% ipython --no-banner

In [1]: import numpy as np

In [2]: np.set_printoptions(suppress=True, linewidth=140)

In [3]: def tidy(a):
   ...:     return np.round(a, 1) + 0
   ...: 

In [4]: mat = np.load("mat.npy")

In [5]: mat
Out[5]: 
array([[4., 3., 0., 0., 3., 0., 0., 0., 0., 0., 0.],
       [3., 4., 0., 0., 3., 0., 0., 0., 0., 0., 0.],
       [0., 0., 4., 3., 0., 0., 0., 3., 3., 0., 3.],
       [0., 0., 3., 4., 0., 0., 0., 3., 3., 0., 3.],
       [3., 3., 0., 0., 4., 0., 0., 0., 0., 0., 0.],
       [0., 0., 0., 0., 0., 4., 3., 0., 0., 3., 0.],
       [0., 0., 0., 0., 0., 3., 4., 0., 0., 3., 0.],
       [0., 0., 3., 3., 0., 0., 0., 4., 3., 0., 3.],
       [0., 0., 3., 3., 0., 0., 0., 3., 4., 0., 3.],
       [0., 0., 0., 0., 0., 3., 3., 0., 0., 4., 0.],
       [0., 0., 3., 3., 0., 0., 0., 3., 3., 0., 4.]])

In [6]: # symmetric, so the eigenvalues are real

In [7]: evals, vecs = np.linalg.eigh(mat)

In [8]: evals.sum(), np.trace(mat)
Out[8]: (np.float64(44.0), np.float64(44.0))

In [9]: tidy(evals)
Out[9]: array([ 1.,  1.,  1.,  1.,  1.,  1.,  1.,  1., 10., 10., 16.])

In [10]: tidy(np.linalg.eigvalsh(mat + -3 * np.eye(11)))
Out[10]: array([-2., -2., -2., -2., -2., -2., -2., -2.,  7.,  7., 13.])

In [11]: tidy(np.linalg.eigvalsh(mat @ mat))
Out[11]: array([  1.,   1.,   1.,   1.,   1.,   1.,   1.,   1., 100., 100., 256.])

In [12]: tidy(vecs @ np.diag(evals) @ vecs.T)
Out[12]: 
array([[4., 3., 0., 0., 3., 0., 0., 0., 0., 0., 0.],
       [3., 4., 0., 0., 3., 0., 0., 0., 0., 0., 0.],
       [0., 0., 4., 3., 0., 0., 0., 3., 3., 0., 3.],
       [0., 0., 3., 4., 0., 0., 0., 3., 3., 0., 3.],
       [3., 3., 0., 0., 4., 0., 0., 0., 0., 0., 0.],
       [0., 0., 0., 0., 0., 4., 3., 0., 0., 3., 0.],
       [0., 0., 0., 0., 0., 3., 4., 0., 0., 3., 0.],
       [0., 0., 3., 3., 0., 0., 0., 4., 3., 0., 3.],
       [0., 0., 3., 3., 0., 0., 0., 3., 4., 0., 3.],
       [0., 0., 0., 0., 0., 3., 3., 0., 0., 4., 0.],
       [0., 0., 3., 3., 0., 0., 0., 3., 3., 0., 4.]])

In [13]: tidy(vecs.T @ mat @ vecs)
Out[13]: 
array([[ 1.,  0.,  0.,  0.,  0.,  0.,  0.,  0.,  0.,  0.,  0.],
       [ 0.,  1.,  0.,  0.,  0.,  0.,  0.,  0.,  0.,  0.,  0.],
       [ 0.,  0.,  1.,  0.,  0.,  0.,  0.,  0.,  0.,  0.,  0.],
       [ 0.,  0.,  0.,  1.,  0.,  0.,  0.,  0.,  0.,  0.,  0.],
       [ 0.,  0.,  0.,  0.,  1.,  0.,  0.,  0.,  0.,  0.,  0.],
       [ 0.,  0.,  0.,  0.,  0.,  1.,  0.,  0.,  0.,  0.,  0.],
       [ 0.,  0.,  0.,  0.,  0.,  0.,  1.,  0.,  0.,  0.,  0.],
       [ 0.,  0.,  0.,  0.,  0.,  0.,  0.,  1.,  0.,  0.,  0.],
       [ 0.,  0.,  0.,  0.,  0.,  0.,  0.,  0., 10.,  0.,  0.],
       [ 0.,  0.,  0.,  0.,  0.,  0.,  0.,  0.,  0., 10.,  0.],
       [ 0.,  0.,  0.,  0.,  0.,  0.,  0.,  0.,  0.,  0., 16.]])

In [14]: tidy(np.linalg.svd(mat, compute_uv=False))
Out[14]: array([16., 10., 10.,  1.,  1.,  1.,  1.,  1.,  1.,  1.,  1.])

In [15]: (evals > 1e-8).sum(), (evals < -1e-8).sum()
Out[15]: (np.int64(11), np.int64(0))

In [16]: X = np.load("test11.npy")

In [17]: X
Out[17]: 
array([[1, 0, 3, 0, 2, 0, 3, 0, 3, 1, 2, 0, 3, 2, 0],
       [0, 1, 0, 3, 0, 2, 0, 3, 0, 3, 1, 2, 0, 3, 2],
       [3, 0, 1, 0, 3, 0, 2, 0, 3, 0, 3, 1, 2, 0, 3],
       [0, 3, 0, 1, 0, 3, 0, 2, 0, 3, 0, 3, 1, 2, 0],
       [2, 0, 3, 0, 1, 0, 3, 0, 2, 0, 3, 0, 3, 1, 2],
       [0, 2, 0, 3, 0, 1, 0, 3, 0, 2, 0, 3, 0, 3, 1],
       [3, 0, 2, 0, 3, 0, 1, 0, 3, 0, 2, 0, 3, 0, 3],
       [0, 3, 0, 2, 0, 3, 0, 1, 0, 3, 0, 2, 0, 3, 0],
       [3, 0, 3, 0, 2, 0, 3, 0, 1, 0, 3, 0, 2, 0, 3],
       [1, 3, 0, 3, 0, 2, 0, 3, 0, 1, 0, 3, 0, 2, 0],
       [2, 1, 3, 0, 3, 0, 2, 0, 3, 0, 1, 0, 3, 0, 2],
       [0, 2, 1, 3, 0, 3, 0, 2, 0, 3, 0, 1, 0, 3, 0],
       [3, 0, 2, 1, 3, 0, 3, 0, 2, 0, 3, 0, 1, 0, 3],
       [2, 3, 0, 2, 1, 3, 0, 3, 0, 2, 0, 3, 0, 1, 0],
       [0, 2, 3, 0, 2, 1, 3, 0, 3, 0, 2, 0, 3, 0, 1]])

In [18]: u = np.array([-3, 5, -2, 1, 0, -4, 0, 2, -2, -2, -4, 5, -4, 0, 4])

In [19]: A2 = X + np.outer(u, np.eye(15)[11])

In [20]: np.linalg.matrix_rank(np.linalg.inv(A2) - np.linalg.inv(X), tol=1e-8)
Out[20]: np.int64(1)

In [21]: tidy(np.linalg.det(A2) / np.linalg.det(X)), tidy(1 + np.linalg.solve(X, u)[11])
Out[21]: (np.float64(-4.1), np.float64(-4.1))
